% ipython --no-banner

In [1]: import numpy as np

In [2]: np.set_printoptions(precision=2, suppress=True, linewidth=200, floatmode="fixed")

In [3]: def rd(a):
   ...:     return np.round(a, 2) + 0
   ...: 

In [4]: Q, _ = np.linalg.qr(np.array([[-0.6, -0.3, -1.3, -0.3, 1.3, 1.1],
   ...:     [0.3, -0.7, -0.1, -2.4, -1.9, -0.3],
   ...:     [-1.6, 0.2, 0.3, 0.7, 0.3, -0.4],
   ...:     [0.0, -1.9, 2.5, -0.8, -1.0, 0.2],
   ...:     [-0.4, 1.0, 1.0, 1.1, -1.1, -0.4],
   ...:     [-0.5, 1.5, 0.1, 1.5, 0.8, -0.2]]))

In [5]: vals = np.array([1, 0, 2, 0, 1, 2])

In [6]: E = Q @ np.diag(vals) @ Q.T

In [7]: print(rd(E))
[[ 1.76  0.15 -0.31 -0.38  0.18  0.04]
 [ 0.15  0.07 -0.18 -0.11 -0.18 -0.02]
 [-0.31 -0.18  1.12 -0.21 -0.20  0.04]
 [-0.38 -0.11 -0.21  0.84  0.65  0.53]
 [ 0.18 -0.18 -0.20  0.65  1.39 -0.01]
 [ 0.04 -0.02  0.04  0.53 -0.01  0.82]]

In [8]: # equal to its transpose

In [9]: U, sig, VT = np.linalg.svd(E)

In [10]: print(rd(sig))
[2.00 2.00 1.00 1.00 0.00 0.00]

In [11]: A2 = U[:, :4] @ np.diag(sig[:4]) @ VT[:4]

In [12]: print(np.linalg.matrix_rank(A2))
4

In [13]: print(rd(np.linalg.norm(E - A2, 2)), rd(sig[4]))
0.0 0.0

In [14]: print(rd(np.linalg.norm(E - A2) / np.linalg.norm(E)))
0.0

In [15]: f = np.array([0, 1, 0])

In [16]: print(rd(np.cross(E[5, :3], E[1, :3])))
[0.00 0.01 0.01]

In [17]: print(rd(np.convolve(E[5], f)))
[ 0.00  0.04 -0.02  0.04  0.53 -0.01  0.82  0.00]

In [18]: print(rd(np.array([np.convolve(row, f, "same") for row in E])))
[[ 1.76  0.15 -0.31 -0.38  0.18  0.04]
 [ 0.15  0.07 -0.18 -0.11 -0.18 -0.02]
 [-0.31 -0.18  1.12 -0.21 -0.20  0.04]
 [-0.38 -0.11 -0.21  0.84  0.65  0.53]
 [ 0.18 -0.18 -0.20  0.65  1.39 -0.01]
 [ 0.04 -0.02  0.04  0.53 -0.01  0.82]]

In [19]: print(rd(np.polyval(f, E[5])))
[ 0.04 -0.02  0.04  0.53 -0.01  0.82]

In [20]: U, sig, VT = np.linalg.svd(E)

In [21]: vecs = VT[:(sig > 1e-8).sum()]

In [22]: rng = np.random.default_rng(5057)

In [23]: x = E[0] + 5 * E[3] + rng.integers(2) * np.eye(6)[4]

In [24]: print(rd(x))
[-0.13 -0.39 -1.35  3.82  3.44  2.69]

In [25]: print(rd(np.diag(vecs.T @ vecs)))
[0.94 0.05 0.95 0.46 0.86 0.75]

In [26]: print(np.linalg.matrix_rank(np.vstack([E, x])))
4

In [27]: print(rd(np.linalg.norm(x - vecs.T @ vecs @ x)))
0.0

In [28]: M = np.loadtxt("out17.csv", delimiter=",")

In [29]: print(M)
[[-0.20  1.40  1.30 -1.30]
 [-0.40  1.90 -0.10  3.40]
 [ 0.70  0.00 -0.90  1.10]
 [-1.60  0.10 -1.50 -0.70]
 [-0.30 -2.00 -0.40  0.80]
 [-2.60 -0.20  0.20 -1.10]]

In [30]: A2 = M / np.linalg.norm(M, axis=1, keepdims=True)

In [31]: C2 = A2 @ A2.T

In [32]: print(rd(np.degrees(np.arccos(np.clip(C2[2, 4], -1, 1)))))
72.9

In [33]: print(rd(C2))
[[ 1.00 -0.20 -0.75 -0.11 -0.84  0.29]
 [-0.20  1.00  0.57 -0.16 -0.11 -0.28]
 [-0.75  0.57  1.00 -0.15  0.29 -0.71]
 [-0.11 -0.16 -0.15  1.00  0.06  0.71]
 [-0.84 -0.11  0.29  0.06  1.00  0.04]
 [ 0.29 -0.28 -0.71  0.71  0.04  1.00]]

In [34]: print(np.argwhere(np.triu(np.abs(C2) > 0.95, 1)))
[]

In [35]: print((np.abs(C2) > 0.9).astype(int))
[[1 0 0 0 0 0]
 [0 1 0 0 0 0]
 [0 0 1 0 0 0]
 [0 0 0 1 0 0]
 [0 0 0 0 1 0]
 [0 0 0 0 0 1]]

In [36]: print((C2 - 2 * np.eye(6)).round(6).argmax(axis=1))
[5 2 1 5 2 3]

In [37]: ang = np.radians(45)

In [38]: Rm = np.eye(6)

In [39]: Rm[5, 5] = Rm[0, 0] = np.cos(ang)

In [40]: Rm[5, 0], Rm[0, 5] = -np.sin(ang), np.sin(ang)

In [41]: print(rd(Rm))
[[ 0.71  0.00  0.00  0.00  0.00  0.71]
 [ 0.00  1.00  0.00  0.00  0.00  0.00]
 [ 0.00  0.00  1.00  0.00  0.00  0.00]
 [ 0.00  0.00  0.00  1.00  0.00  0.00]
 [ 0.00  0.00  0.00  0.00  1.00  0.00]
 [-0.71  0.00  0.00  0.00  0.00  0.71]]

In [42]: A2 = C2 @ Rm.T

In [43]: print(rd(np.abs(A2 - C2).max(axis=0)))
[0.62 0.00 0.00 0.00 0.00 0.79]

In [44]: ang = np.radians(120)

In [45]: Rm = np.eye(4)

In [46]: Rm[1, 1] = Rm[2, 2] = np.cos(ang)

In [47]: Rm[1, 2], Rm[2, 1] = -np.sin(ang), np.sin(ang)

In [48]: print(rd(Rm))
[[ 1.00  0.00  0.00  0.00]
 [ 0.00 -0.50 -0.87  0.00]
 [ 0.00  0.87 -0.50  0.00]
 [ 0.00  0.00  0.00  1.00]]

In [49]: A2 = M @ Rm.T

In [50]: print(np.allclose(np.linalg.norm(M, axis=1), np.linalg.norm(A2, axis=1)))
True

In [51]: print(rd(A2))
[[-0.20 -1.83  0.56 -1.30]
 [-0.40 -0.86  1.70  3.40]
 [ 0.70  0.78  0.45  1.10]
 [-1.60  1.25  0.84 -0.70]
 [-0.30  1.35 -1.53  0.80]
 [-2.60 -0.07 -0.27 -1.10]]

In [52]: print(rd(np.linalg.svd(M, compute_uv=False)), rd(np.linalg.svd(A2, compute_uv=False)))
[4.39 3.19 3.08 1.61] [4.39 3.19 3.08 1.61]
